% ipython --no-banner

In [1]: import numpy as np

In [2]: from numpy import linalg as LA

In [3]: np.set_printoptions(precision=2, suppress=True, linewidth=140)

In [4]: rd = lambda a: np.round(a, 2) + 0

In [5]: E = np.array([[5.0, 2.0, -2.0], [3.0, 1.0, -1.0], [0.0, 0.0, -5.0]])

In [6]: E
Out[6]: 
array([[ 5.,  2., -2.],
       [ 3.,  1., -1.],
       [ 0.,  0., -5.]])

In [7]: vec = np.array([2, 0, 1])

In [8]: h = np.maximum(E @ vec, 0)

In [9]: np.flatnonzero(h > 1e-9)
Out[9]: array([0, 1])

In [10]: E * (h > 1e-9)[:, None]
Out[10]: 
array([[ 5.,  2., -2.],
       [ 3.,  1., -1.],
       [ 0.,  0., -0.]])

In [11]: print(rd(np.tanh(E @ vec)))
[ 1.  1. -1.]

In [12]: print(h)
[8. 5. 0.]

In [13]: E.T @ h
Out[13]: array([ 55.,  21., -21.])

In [14]: Uu, sv, vt = LA.svd(E)

In [15]: rd(sv)
Out[15]: array([7.01, 4.46, 0.16])

In [16]: print(np.argmax(sv[:-1] / (sv[1:] + 1e-6)) + 1)
2

In [17]: M2 = Uu[:, :2] @ np.diag(sv[:2]) @ vt[:2]

In [18]: rd(LA.norm(E - M2, 2)), rd(sv[2])
Out[18]: (np.float64(0.16), np.float64(0.16))

In [19]: rd(np.abs(E - M2).max())
Out[19]: np.float64(0.13)

In [20]: LA.matrix_rank(M2)
Out[20]: np.int64(2)

In [21]: J = np.load("arr.npy")

In [22]: J
Out[22]: 
array([[3, 1, 0, 3],
       [3, 3, 1, 0],
       [0, 3, 3, 1],
       [1, 0, 3, 3]])

In [23]: f = np.array([-5, 4, -2])

In [24]: np.correlate(J[0], J[2], "full")
Out[24]: array([ 3, 10, 12,  6,  9,  9,  0])

In [25]: np.polyval(f, J[0])
Out[25]: array([-35,  -3,  -2, -35])

In [26]: f = np.array([-2, 2, 1, -1])

In [27]: M2 = J + np.outer(f, np.eye(4)[1])

In [28]: LA.matrix_rank(M2 - J)
Out[28]: np.int64(1)

In [29]: M2
Out[29]: 
array([[ 3., -1.,  0.,  3.],
       [ 3.,  5.,  1.,  0.],
       [ 0.,  4.,  3.,  1.],
       [ 1., -1.,  3.,  3.]])

In [30]: LA.matrix_rank(LA.inv(M2) - LA.inv(J), tol=1e-8)
Out[30]: np.int64(1)

In [31]: f = np.array([2, 3, -1, -2])

In [32]: data = np.array([np.roll(f, i) for i in range(4)])

In [33]: data
Out[33]: 
array([[ 2,  3, -1, -2],
       [-2,  2,  3, -1],
       [-1, -2,  2,  3],
       [ 3, -1, -2,  2]])

In [34]: rd(data @ LA.pinv(data) @ data)
Out[34]: 
array([[ 2.,  3., -1., -2.],
       [-2.,  2.,  3., -1.],
       [-1., -2.,  2.,  3.],
       [ 3., -1., -2.,  2.]])

In [35]: LA.lstsq(data[:-1].T, data[-1])[2]
Out[35]: np.int32(3)

In [36]: np.abs(np.diag(LA.qr(data)[1])) > 1e-9
Out[36]: array([ True,  True,  True, False])

In [37]: rng = np.random.default_rng(409454)

In [38]: M2 = data + rng.integers(-2, 3, (4, 3)) @ rng.integers(-2, 3, (3, 4))

In [39]: M2
Out[39]: 
array([[ 7,  1, -7,  1],
       [-2,  2,  3, -1],
       [-4, -8,  8,  6],
       [ 3, -7,  0,  6]])

In [40]: print(LA.matrix_rank(M2 - data, tol=1e-8))
2

In [41]: rd(np.sort(np.abs(LA.eigvals(data))))
Out[41]: array([0.  , 2.  , 5.83, 5.83])

In [42]: LA.matrix_power(data, 4)
Out[42]: 
array([[-318, -476,  326,  484],
       [ 484, -318, -476,  326],
       [ 326,  484, -318, -476],
       [-476,  326,  484, -318]])

In [43]: print(np.allclose(data @ data.T, data.T @ data))
True

In [44]: LA.determinant(data)
---------------------------------------------------------------------------
AttributeError                            Traceback (most recent call last)
Cell In[44], line 1
----> 1 LA.determinant(data)

AttributeError: module 'numpy.linalg' has no attribute 'determinant'

In [45]: (data + data.T) / 2
Out[45]: 
array([[ 2. ,  0.5, -1. ,  0.5],
       [ 0.5,  2. ,  0.5, -1. ],
       [-1. ,  0.5,  2. ,  0.5],
       [ 0.5, -1. ,  0.5,  2. ]])

In [46]: f, g = data[1], data[0]

In [47]: f @ f
Out[47]: np.int64(18)

In [48]: f @ g
Out[48]: np.int64(1)

In [49]: p = (f @ g) / (f @ f) * f

In [50]: print(rd((g - p) @ f))
0.0

In [51]: np.outer(f, g)
Out[51]: 
array([[-4, -6,  2,  4],
       [ 4,  6, -2, -4],
       [ 6,  9, -3, -6],
       [-2, -3,  1,  2]])

In [52]: X = np.load("mat.npy")

In [53]: X
Out[53]: 
array([[1. , 0.7],
       [0.7, 1. ]])

In [54]: # symmetric, so the eigenvalues are real

In [55]: X @ X
Out[55]: 
array([[1.49, 1.4 ],
       [1.4 , 1.49]])

In [56]: (X - X.T) / 2
Out[56]: 
array([[0., 0.],
       [0., 0.]])

In [57]: np.allclose(X @ X.T, X.T @ X)
Out[57]: True

In [58]: rd(LA.matrix_power(X, 2))
Out[58]: 
array([[1.49, 1.4 ],
       [1.4 , 1.49]])

In [59]: print(rd(LA.norm(X[1], 1)), rd(LA.norm(X[1], np.inf)))
1.7 1.0

In [60]: rd(LA.norm(X[1] - X[0]))
Out[60]: np.float64(0.42)

In [61]: rd(LA.norm(X, axis=1))
Out[61]: array([1.22, 1.22])

In [62]: print(rd(LA.norm(X, axis=0)))
[1.22 1.22]

In [63]: LA.norm(X, axis=1).argmax()
Out[63]: np.int64(0)

In [64]: vals, evecs = LA.eigh(X)

In [65]: vals.sum(), np.trace(X)
Out[65]: (np.float64(2.0), np.float64(2.0))

In [66]: np.abs(evecs[:, -1]).round(6).argmax()
Out[66]: np.int64(0)

In [67]: print(rd(evecs.T @ evecs))
[[1. 0.]
 [0. 1.]]

In [68]: print(rd(np.abs(evecs[:, -1])))
[0.71 0.71]

In [69]: arr = np.load("sample2.npy")

In [70]: rd(arr)
Out[70]: 
array([[ 0.  ,  0.7 ,  0.24],
       [-0.01,  2.01,  0.69],
       [ 0.02, -3.52, -1.18],
       [ 0.03, -0.41, -0.13],
       [-0.01, -1.91, -0.65],
       [-0.03,  0.29,  0.12],
       [ 0.01, -0.26, -0.11],
       [ 0.03,  4.21,  1.36],
       [-0.01,  1.96,  0.66],
       [ 0.01, -4.55, -1.51],
       [-0.04, -1.14, -0.35],
       [ 0.05,  6.94,  2.31],
       [ 0.  , -0.74, -0.27],
       [ 0.03,  4.13,  1.35],
       [-0.02, -6.06, -2.02],
       [-0.03, -0.39, -0.14],
       [ 0.  , -7.34, -2.45],
       [ 0.  , -5.07, -1.71],
       [-0.04,  0.06,  0.06]])

In [71]: z = arr[:, 1] > np.median(arr[:, 1])

In [72]: f = arr[z].mean(axis=0) - arr[~z].mean(axis=0)

In [73]: rd((((arr - arr.mean(axis=0)) @ f > 0) == z).mean())
Out[73]: np.float64(0.89)

In [74]: LA.matrix_rank(arr, rtol=0.1)
Out[74]: np.int64(1)

In [75]: rd(LA.norm(arr, 2) / LA.norm(arr))
Out[75]: np.float64(1.0)

In [76]: print(rd(np.abs(LA.svd(arr)[2][-1])))
[0.64 0.24 0.73]

In [77]: Uu, sv, vt = LA.svd(arr)

In [78]: np.argmax(sv[:-1] / (sv[1:] + 1e-6)) + 1
Out[78]: np.int64(1)

In [79]: M2 = Uu[:, :1] @ np.diag(sv[:1]) @ vt[:1]

In [80]: rd(np.abs(arr - M2).max())
Out[80]: np.float64(0.04)

In [81]: rd(LA.norm(arr - M2) / LA.norm(arr))
Out[81]: np.float64(0.01)

In [82]: mat = np.loadtxt("x.csv", delimiter=",")

In [83]: mat
Out[83]: 
array([[0., 1., 0.],
       [1., 0., 0.],
       [0., 0., 0.]])

In [84]: # symmetric, so the eigenvalues are real

In [85]: np.abs(np.diag(LA.qr(mat)[1])) > 1e-9
Out[85]: array([ True,  True, False])

In [86]: np.unique(mat.round(6), axis=0).shape
Out[86]: (3, 3)

In [87]: LA.lstsq(mat[:-1].T, mat[-1])[2]
Out[87]: np.int32(2)

In [88]: hat = np.triu(np.array([[2, 1, -2], [1, 0, 1], [0, -1, 0]]), 1) + np.eye(3)

In [89]: M2 = hat @ mat @ LA.inv(hat)

In [90]: np.poly(M2)
Out[90]: array([ 1.,  0., -1.,  0.])

In [91]: M2
Out[91]: 
array([[ 1.,  0.,  2.],
       [ 1., -1.,  3.],
       [ 0.,  0.,  0.]])

In [92]: vals, evecs = LA.eigh(mat)

In [93]: vec = np.array([-1, 1, 2])

In [94]: print(rd(evecs * np.abs(vals) @ evecs.T))
[[1. 0. 0.]
 [0. 1. 0.]
 [0. 0. 0.]]

In [95]: print(np.abs(mat).sum(axis=1).max(), np.abs(vals).max())
1.0 1.0

In [96]: vec @ mat @ vec
Out[96]: np.float64(-2.0)

In [97]: rd(evecs * np.maximum(vals, 0) @ evecs.T)
Out[97]: 
array([[0.5, 0.5, 0. ],
       [0.5, 0.5, 0. ],
       [0. , 0. , 0. ]])

In [98]: F = np.array([[0, 0, 0, 0], [0, 9, 0, 9], [0, 0, 0, 0], [0, 2, 0, 8]])

In [99]: # rank 2

In [100]: np.abs(np.diag(LA.qr(F)[1])) > 1e-9
Out[100]: array([False,  True, False,  True])

In [101]: LA.lstsq(F[:-1].T, F[-1])[2]
Out[101]: np.int32(1)

In [102]: np.allclose(F[:-1].T @ LA.lstsq(F[:-1].T, F[-1])[0], F[-1])
Out[102]: False

In [103]: rd(F @ LA.pinv(F) @ F)
Out[103]: 
array([[0., 0., 0., 0.],
       [0., 9., 0., 9.],
       [0., 0., 0., 0.],
       [0., 2., 0., 8.]])

In [104]: print(rd(np.trace(LA.pinv(F) @ F)))
2.0
